$ python -q
>>> import numpy as np
>>> from numpy import linalg as LA
>>> np.set_printoptions(precision=3, suppress=True, linewidth=140)
>>> data = np.array([[-7, 0, 0], [-9, -5, 0], [6, -9, 9]])
>>> np.einsum("ij,ji->", data, data)
np.int64(155)
>>> round(float(LA.det(data[::-1])), 3)
-315.0
>>> LA.eigvals(data)
array([ 9., -5., -7.])
>>> np.round(LA.det(2 * data), 3), np.round(LA.det(data), 3)
(np.float64(2520.0), np.float64(315.0))
>>> LA.matrix_rank(data - data[0, 0] * np.eye(3))
np.int64(2)
>>> data @ data
array([[ 49,   0,   0],
       [108,  25,   0],
       [ 93, -36,  81]])
>>> r0 = np.array([0, 1, 2])
>>> B = data + np.outer(r0, np.eye(3)[2])
>>> LA.matrix_rank(LA.inv(B) - LA.inv(data), tol=1e-8)
np.int64(1)
>>> B
array([[-7.,  0.,  0.],
       [-9., -5.,  1.],
       [ 6., -9., 11.]])
>>> J = np.array([[0.0, 1.0, 3.0, 1.0, 8.0, 6.0],
...     [1.0, 0.0, 0.0, 0.0, 0.0, 0.0],
...     [3.0, 0.0, 0.0, 0.0, 0.0, 0.0],
...     [1.0, 0.0, 0.0, 0.0, 0.0, 0.0],
...     [8.0, 0.0, 0.0, 0.0, 0.0, 0.0],
...     [6.0, 0.0, 0.0, 0.0, 0.0, 0.0]])
>>> J
array([[0., 1., 3., 1., 8., 6.],
       [1., 0., 0., 0., 0., 0.],
       [3., 0., 0., 0., 0., 0.],
       [1., 0., 0., 0., 0., 0.],
       [8., 0., 0., 0., 0., 0.],
       [6., 0., 0., 0., 0., 0.]])
>>> r = LA.matrix_rank(J)
>>> r
np.int64(2)
>>> null = LA.svd(J)[2][r:].T
>>> LA.matrix_rank(J.T @ J), LA.matrix_rank(J @ J.T)
(np.int64(2), np.int64(2))
>>> np.round(J @ null, 3) + 0
array([[0., 0., 0., 0.],
       [0., 0., 0., 0.],
       [0., 0., 0., 0.],
       [0., 0., 0., 0.],
       [0., 0., 0., 0.],
       [0., 0., 0., 0.]])
>>> [int(LA.matrix_rank(J[:, :j + 1])) for j in range(6)]
[1, 2, 2, 2, 2, 2]
>>> [int(LA.matrix_rank(J[:i])) for i in range(1, len(J) + 1)]
[1, 2, 2, 2, 2, 2]
>>> null @ null.T
array([[ 0.   ,  0.   ,  0.   ,  0.   ,  0.   ,  0.   ],
       [ 0.   ,  0.991, -0.027, -0.009, -0.072, -0.054],
       [ 0.   , -0.027,  0.919, -0.027, -0.216, -0.162],
       [ 0.   , -0.009, -0.027,  0.991, -0.072, -0.054],
       [ 0.   , -0.072, -0.216, -0.072,  0.423, -0.432],
       [ 0.   , -0.054, -0.162, -0.054, -0.432,  0.676]])
